% python3 -q
>>> import numpy as np
>>> np.set_printoptions(precision=3, suppress=True, linewidth=100, floatmode="fixed")
>>> def rd(a):
...     return np.round(a, 3) + 0
... 
>>> X = np.load("data.npy")
>>> X
array([[ 0.287, -0.167,  0.870,  0.339, -0.118,  0.294],
       [-0.012,  0.302,  0.235, -0.007, -0.370,  0.044],
       [-0.155,  0.266,  0.167,  0.207, -0.162, -0.046],
       [ 0.806,  0.064,  0.525, -0.044, -0.849,  0.376],
       [ 0.511, -0.130, -0.210, -0.472, -0.145,  0.042],
       [-1.288,  0.105, -1.592,  0.060,  1.376, -0.491],
       [ 0.341, -0.030, -0.101, -0.376, -0.455, -0.266],
       [-0.203, -0.089,  0.369,  0.487,  0.759,  0.431]])
>>> M2 = np.c_[X[:, :4] @ np.array([[-2, -1, 2, -2], [1, 2, 0, 0], [-2, -2, -1, -2], [-1, 2, 2, 1]]), np.array([2, -2, -2, 0, 1, 2, 2, 2])]
>>> rd(M2)
array([[-2.820, -1.683,  0.382, -1.975,  2.000],
       [-0.137,  0.132, -0.273, -0.453, -2.000],
       [ 0.035,  0.767, -0.063,  0.183, -2.000],
       [-2.554, -1.816,  0.999, -2.706,  0.000],
       [-0.260, -1.295,  0.288, -1.074,  1.000],
       [ 5.805,  4.802, -0.864,  5.820,  2.000],
       [-0.134, -0.951,  0.031, -0.856,  2.000],
       [-0.908,  0.261,  0.199,  0.155,  2.000]])
>>> rd(np.linalg.lstsq(X, M2[:, 0])[0])
array([-2.000,  1.000, -2.000, -1.000,  0.000,  0.000])
>>> rd(np.linalg.norm(M2 - X @ np.linalg.lstsq(X, M2)[0], axis=0))
array([0.000, 0.000, 0.000, 0.000, 2.435])
>>> np.linalg.matrix_rank(M2)
np.int64(5)
>>> J = np.array([[1, 0, 0], [1, 1, 0], [0, 0, 1]])
>>> x0 = np.array([-2, -4, 4])
>>> rhs = J @ x0
>>> rhs
array([-2, -6,  4])
>>> rd(np.linalg.solve(J, 4 * rhs))
array([ -8.000, -16.000,  16.000])
>>> rd(np.linalg.solve(J.T, J[1]))
array([0.000, 1.000, 0.000])
>>> rd(np.linalg.solve(J, rhs + J[:, 1]))
array([-2.000, -3.000,  4.000])
>>> (np.linalg.matrix_power((J != 0) + (J.T != 0) + np.eye(3), 3) > 0).astype(int)
array([[1, 1, 0],
       [1, 1, 0],
       [0, 0, 1]])
>>> rd(np.linalg.det(J))
np.float64(1.0)
>>> proj = np.triu(np.array([[7, 3, -2], [7, 3, 0], [0, -4, 8]]), 1) + np.eye(3)
>>> M2 = proj @ J @ np.linalg.inv(proj)
>>> np.linalg.matrix_rank(M2)
np.int64(3)
>>> rd(np.linalg.det(M2))
np.float64(1.0)
>>> proj @ J - J @ proj
array([[ 3.000,  0.000,  0.000],
       [ 0.000, -3.000,  2.000],
       [ 0.000,  0.000,  0.000]])
>>> rd(np.poly(M2))
array([ 1.000, -3.000,  3.000, -1.000])
>>> M2
array([[ 4.000, -9.000,  6.000],
       [ 1.000, -2.000,  2.000],
       [ 0.000,  0.000,  1.000]])
>>> np.linalg.matrix_power(J - np.diag(np.diag(J)), 3)
array([[0, 0, 0],
       [0, 0, 0],
       [0, 0, 0]])
>>> rd(np.sort(np.linalg.eigvals(J)))
array([1.000, 1.000, 1.000])
>>> J @ J
array([[1, 0, 0],
       [2, 1, 0],
       [0, 0, 1]])
>>> np.prod(np.diag(J)), rd(np.linalg.det(J))
(np.int64(1), np.float64(1.0))
>>> [int(np.linalg.matrix_rank(np.linalg.matrix_power(J, p))) for p in range(1, 4)]
[3, 3, 3]
>>> feats = np.vander(np.arange(8) - 2, 4, increasing=True)
>>> feats
array([[  1,  -2,   4,  -8],
       [  1,  -1,   1,  -1],
       [  1,   0,   0,   0],
       [  1,   1,   1,   1],
       [  1,   2,   4,   8],
       [  1,   3,   9,  27],
       [  1,   4,  16,  64],
       [  1,   5,  25, 125]])
>>> rng = np.random.default_rng(418420)
>>> M2 = feats + rng.integers(-2, 3, (8, 1)) @ rng.integers(-2, 3, (1, 4))
>>> M2
array([[  5,  -4,   2,  -8],
       [  3,  -2,   0,  -1],
       [  5,  -2,  -2,   0],
       [  5,  -1,  -1,   1],
       [ -1,   3,   5,   8],
       [ -3,   5,  11,  27],
       [  3,   3,  15,  64],
       [  5,   3,  23, 125]])
>>> np.abs(M2 - feats).sum(axis=1)
array([8, 4, 8, 8, 4, 8, 4, 8])
>>> rd(np.linalg.svd(M2 - feats, compute_uv=False))
array([11.747,  0.000,  0.000,  0.000])
>>> x0 = np.array([0, 2, -2, 5])
>>> rhs = feats @ x0
>>> rhs
array([-52,  -9,   0,   5,  36, 123, 296, 585])
>>> rd(np.linalg.lstsq(feats, rhs)[0])
array([ 0.000,  2.000, -2.000,  5.000])
>>> try:
...     np.linalg.solve(feats, rhs)
... except np.linalg.LinAlgError as e:
...     print("failed:", e)
... 
failed: Last 2 dimensions of the array must be square
>>> rhs = rhs + 0.02 * rng.normal(size=8)
>>> rd(rhs)
array([-52.019,  -8.994,   0.017,   4.982,  36.021, 123.022, 296.016, 585.013])
>>> b, *_ = np.linalg.lstsq(feats, rhs)
>>> rd(np.linalg.norm(rhs - feats @ b))
np.float64(0.034)
>>> b.round()
array([ 0.000,  2.000, -2.000,  5.000])
>>> E = np.load("dump.npy")
>>> E
array([[-2,  0, -2],
       [ 0, -2,  0],
       [-2,  0, -2]])
>>> rd(np.linalg.det(E))
np.float64(0.0)
>>> rd(np.sort(np.abs(np.linalg.eigvals(E))))
array([0.000, 2.000, 4.000])
>>> np.trace(E)
np.int64(-6)
>>> E @ E
array([[8, 0, 8],
       [0, 4, 0],
       [8, 0, 8]])
>>> np.allclose(E, E.T)
True
>>> W1 = np.array([[1, 0, 1], [4, 0, 4], [1, 5, 0]])
>>> b = np.array([-2, 2, -2])
>>> H = np.maximum(E @ W1 + b, 0)
>>> rd((H > 0).mean(axis=0))
array([0.000, 0.333, 0.000])
>>> (H > 0).astype(int)
array([[0, 0, 0],
       [0, 1, 0],
       [0, 0, 0]])
>>> H
array([[0, 0, 0],
       [0, 2, 0],
       [0, 0, 0]])
>>> C = np.array([[4, 0, 2], [4, 3, -4], [2, -3, 1]])
>>> W1 @ C
array([[  6,  -3,   3],
       [ 24, -12,  12],
       [ 24,  15, -18]])
>>> (H @ C).round(6).argmax(axis=1)
array([0, 0, 0])
>>> m1 = np.load("x.npy")
>>> m1
array([[  1,  -7,   7,  -5,  -7],
       [  1,  -6,   9, -11,  -5],
       [  7,  -2,  16, -10,  -3],
       [  0,  -5,  20,  -8,   0],
       [  7,   0,  22,   1,   6],
       [  8,  -8,  20,   3,   5],
       [  4,  -5,  20,   2,  -1],
       [ 11,  -6,  16,   5,   1],
       [  3,  -1,  15,  12,  -7],
       [  7,  -4,  11,  19,  -5],
       [  5,  -5,  15,  28,   1],
       [ -3,  -6,  14,  19,  -6],
       [-10,  -3,  23,  12,  -2],
       [ -8,  -5,  15,  19,  -2],
       [ -3,   1,  18,  16,  -3],
       [  4,   5,  18,  25,  -7],
       [  5,  14,  21,  26, -13],
       [ 11,   9,  29,  26, -11],
       [  5,   7,  34,  17,  -3],
       [ -1,  16,  36,  23, -11],
       [  8,  14,  36,  31, -10],
       [ 10,  17,  44,  26, -19],
       [  4,  16,  47,  24, -21],
       [ -2,  13,  48,  19, -18]])
>>> lab = m1[:, 3] > np.median(m1[:, 3])
>>> r0 = m1[lab].mean(axis=0) - m1[~lab].mean(axis=0)
>>> np.argsort(-np.abs(r0).round(6), kind="stable")
array([3, 1, 2, 4, 0])
>>> lab.astype(int)
array([0, 0, 0, 0, 0, 0, 0, 0, 0, 1, 1, 1, 0, 1, 0, 1, 1, 1, 0, 1, 1, 1, 1, 1])
>>> ((m1 - m1.mean(axis=0)) @ r0 > 0).astype(int)
array([0, 0, 0, 0, 0, 0, 0, 0, 0, 0, 1, 0, 0, 0, 0, 1, 1, 1, 1, 1, 1, 1, 1, 1])
>>> Xc = m1 - m1.mean(axis=0)
>>> left, sigma, VT = np.linalg.svd(Xc, full_matrices=False)
>>> rd(VT[0] * np.sign(VT[0, np.abs(VT[0]).argmax()]))
array([ 0.043,  0.455,  0.571,  0.609, -0.309])
>>> np.linalg.matrix_rank(Xc)
np.int64(5)
>>> M2 = np.c_[m1[:, :4] @ np.array([[0, 6, 8, 9], [0, 1, 2, 8], [1, 9, 9, 8], [9, 1, 5, 0]]), np.array([-1, -2, -1, -1, -2, 1, -2, -2, 1, 0, 0, 0, 1, 0, 0, -1, -1, 2, 1, 1, 2, -1, -2, 2])]
>>> M2
array([[-38,  57,  32,   9,  -1],
       [-90,  70,  22,  33,  -2],
       [-74, 174, 146, 175,  -1],
       [-52, 167, 130, 120,  -1],
       [ 31, 241, 259, 239,  -2],
       [ 47, 223, 243, 168,   1],
       [ 38, 201, 212, 156,  -2],
       [ 61, 209, 245, 179,  -2],
       [123, 164, 217, 139,   1],
       [182, 156, 242, 119,   0],
       [267, 188, 305, 125,   0],
       [185, 121, 185,  37,   0],
       [131, 156, 181,  70,   1],
       [186, 101, 156,   8,   0],
       [162, 161, 220, 125,   0],
       [243, 216, 329, 220,  -1],
       [255, 259, 387, 325,  -1],
       [263, 362, 497, 403,   2],
       [187, 360, 445, 373,   1],
       [243, 357, 463, 407,   1],
       [315, 417, 571, 472,   2],
       [278, 499, 640, 578,  -1],
       [263, 487, 607, 540,  -2],
       [219, 452, 537, 470,   2]])
>>> rd(np.linalg.norm(M2 - m1 @ np.linalg.lstsq(m1, M2)[0], axis=0))
array([0.000, 0.000, 0.000, 0.000, 5.647])
>>> mat = np.loadtxt("m.csv", delimiter=",")
>>> mat
array([[ 0.932,  0.081,  0.837, -0.089, -0.005, -0.027,  0.942,  0.007, -0.088],
       [ 1.069, -0.004,  0.933,  0.064, -0.064, -0.126,  1.092,  0.012,  0.029],
       [ 0.834, -0.203,  1.148,  0.031,  0.243, -0.193,  0.968, -0.084, -0.075],
       [ 1.003,  0.058,  0.857,  0.158,  0.046,  0.059,  0.978, -0.032, -0.050],
       [ 1.059, -0.050,  1.025, -0.089,  0.021, -0.060,  1.159, -0.075,  0.046],
       [ 1.224, -0.118,  0.931, -0.069,  0.200,  0.066,  0.972, -0.130,  0.104],
       [ 0.939, -0.026,  1.026,  0.226, -0.129, -0.140,  0.989,  0.145,  0.211],
       [ 1.100, -0.065,  1.071,  0.131, -0.017, -0.004,  1.149,  0.029,  0.083],
       [ 1.089, -0.165,  1.021,  0.833, -0.038,  0.081,  1.889,  1.918,  0.018],
       [ 1.035,  0.197,  0.837,  0.850,  0.016,  0.321,  2.125,  2.028,  0.099],
       [ 1.136,  0.047,  0.948,  0.828, -0.122, -0.021,  1.976,  2.156,  0.129],
       [ 1.322,  0.241,  1.036,  1.038,  0.086,  0.022,  1.912,  2.086, -0.105],
       [ 0.840,  0.087,  1.025,  0.893, -0.080, -0.067,  1.921,  2.119, -0.065],
       [ 1.042,  0.196,  0.894,  1.052, -0.043,  0.041,  2.072,  2.028,  0.044],
       [ 0.951, -0.049,  0.997,  1.084, -0.018, -0.030,  1.936,  2.093, -0.096],
       [ 1.017,  0.079,  0.805,  0.709,  0.057,  0.156,  1.928,  1.979,  0.039]])
>>> left, sigma, VT = np.linalg.svd(mat, full_matrices=False)
>>> np.allclose(left * sigma @ VT, mat)
True
>>> rd(sigma / sigma[0])
array([1.000, 0.332, 0.063, 0.045, 0.044, 0.036, 0.032, 0.020, 0.015])
>>> left.shape, sigma.shape, VT.shape
((16, 9), (9,), (9, 9))
>>> rd(np.cumsum(sigma ** 2) / np.sum(sigma ** 2))
array([0.892, 0.990, 0.994, 0.996, 0.997, 0.999, 0.999, 1.000, 1.000])
>>> (sigma > 1e-8).sum()
np.int64(9)
>>> rd(sigma)
array([10.061,  3.335,  0.635,  0.449,  0.441,  0.365,  0.321,  0.205,  0.152])
>>> rd(VT @ VT.T)
array([[1.000, 0.000, 0.000, 0.000, 0.000, 0.000, 0.000, 0.000, 0.000],
       [0.000, 1.000, 0.000, 0.000, 0.000, 0.000, 0.000, 0.000, 0.000],
       [0.000, 0.000, 1.000, 0.000, 0.000, 0.000, 0.000, 0.000, 0.000],
       [0.000, 0.000, 0.000, 1.000, 0.000, 0.000, 0.000, 0.000, 0.000],
       [0.000, 0.000, 0.000, 0.000, 1.000, 0.000, 0.000, 0.000, 0.000],
       [0.000, 0.000, 0.000, 0.000, 0.000, 1.000, 0.000, 0.000, 0.000],
       [0.000, 0.000, 0.000, 0.000, 0.000, 0.000, 1.000, 0.000, 0.000],
       [0.000, 0.000, 0.000, 0.000, 0.000, 0.000, 0.000, 1.000, 0.000],
       [0.000, 0.000, 0.000, 0.000, 0.000, 0.000, 0.000, 0.000, 1.000]])
>>> W0 = -1 * np.eye(5) + np.eye(5, k=1)
>>> W0
array([[-1.000,  1.000,  0.000,  0.000,  0.000],
       [ 0.000, -1.000,  1.000,  0.000,  0.000],
       [ 0.000,  0.000, -1.000,  1.000,  0.000],
       [ 0.000,  0.000,  0.000, -1.000,  1.000],
       [ 0.000,  0.000,  0.000,  0.000, -1.000]])
>>> (W0 - W0.T) / 2
array([[ 0.000,  0.500,  0.000,  0.000,  0.000],
       [-0.500,  0.000,  0.500,  0.000,  0.000],
       [ 0.000, -0.500,  0.000,  0.500,  0.000],
       [ 0.000,  0.000, -0.500,  0.000,  0.500],
       [ 0.000,  0.000,  0.000, -0.500,  0.000]])
>>> np.linalg.determinant(W0)
Traceback (most recent call last):
  File "<python-input-91>", line 1, in <module>
    np.linalg.determinant(W0)
    ^^^^^^^^^^^^^^^^^^^^^
AttributeError: module 'numpy.linalg' has no attribute 'determinant'
>>> np.allclose(W0 @ W0.T, W0.T @ W0)
False
>>> rd(np.abs(np.linalg.eigvals(W0)).max())
np.float64(1.0)
>>> rd(np.linalg.det(W0))
np.float64(-1.0)
>>> np.allclose(W0, W0.T)
False
>>> W0 @ W0
array([[ 1.000, -2.000,  1.000,  0.000,  0.000],
       [ 0.000,  1.000, -2.000,  1.000,  0.000],
       [ 0.000,  0.000,  1.000, -2.000,  1.000],
       [ 0.000,  0.000,  0.000,  1.000, -2.000],
       [ 0.000,  0.000,  0.000,  0.000,  1.000]])
